% python3 -q
>>> import numpy as np
>>> from numpy import linalg as LA
>>> np.set_printoptions(precision=2, suppress=True, linewidth=160, legacy="1.25")
>>> out = np.array([[-3, 1], [-2, 0], [-3, 3]])
>>> E = np.tile(out, (2, 3))
>>> print(E)
[[-3  1 -3  1 -3  1]
 [-2  0 -2  0 -2  0]
 [-3  3 -3  3 -3  3]
 [-3  1 -3  1 -3  1]
 [-2  0 -2  0 -2  0]
 [-3  3 -3  3 -3  3]]
>>> x0 = np.array([-1, -1, 0, 2, 0, 1])
>>> print(E @ x0)
[5 2 9 5 2 9]
>>> print((E * x0).sum(axis=1))
[5 2 9 5 2 9]
>>> print(np.sign((E @ x0).round(6)))
[1 1 1 1 1 1]
>>> x0 = np.array([1, -2, -3, -2, 0, -2])
>>> h1 = np.maximum(E @ x0, 0)
>>> print(np.maximum(E @ x0, 0) - np.maximum(-E @ x0, 0))
[  0   4 -12   0   4 -12]
>>> print(np.tanh(E @ x0))
[ 0.  1. -1.  0.  1. -1.]
>>> print(E.T @ h1)
[-16   0 -16   0 -16   0]
>>> W = np.array([[5, 2], [5, 2], [5, 1], [4, 5], [2, 1], [3, 0]])
>>> c = np.array([1, -1])
>>> hid = np.maximum(E @ W + c, 0)
>>> print(LA.matrix_rank(hid))
1
>>> print((hid > 0).mean(axis=0))
[0.33 0.33]
>>> C = np.array([[-1, -1], [1, 1]])
>>> print((hid @ C).round(6).argmax(axis=1))
[0 0 0 0 0 0]
>>> print(W @ C)
[[-3 -3]
 [-3 -3]
 [-4 -4]
 [ 1  1]
 [-1 -1]
 [-3 -3]]
>>> print((E + E.T) / 2)
[[-3.  -0.5 -3.  -1.  -2.5 -1. ]
 [-0.5  0.   0.5  0.5 -1.   1.5]
 [-3.   0.5 -3.   0.  -2.5  0. ]
 [-1.   0.5  0.   1.  -1.5  2. ]
 [-2.5 -1.  -2.5 -1.5 -2.  -1.5]
 [-1.   1.5  0.   2.  -1.5  3. ]]
>>> print(E @ E)
[[16 -8 16 -8 16 -8]
 [16 -8 16 -8 16 -8]
 [ 0  0  0  0  0  0]
 [16 -8 16 -8 16 -8]
 [16 -8 16 -8 16 -8]
 [ 0  0  0  0  0  0]]
>>> assert E == E.T
Traceback (most recent call last):
  File "<python-input-25>", line 1, in <module>
    assert E == E.T
           ^^^^^^^^
ValueError: The truth value of an array with more than one element is ambiguous. Use a.any() or a.all()
>>> print(np.round(np.sort(np.abs(LA.eigvals(E))), 2) + 0)
[0. 0. 0. 0. 0. 4.]
>>> print(LA.matrix_power(E, 2))
[[16 -8 16 -8 16 -8]
 [16 -8 16 -8 16 -8]
 [ 0  0  0  0  0  0]
 [16 -8 16 -8 16 -8]
 [16 -8 16 -8 16 -8]
 [ 0  0  0  0  0  0]]
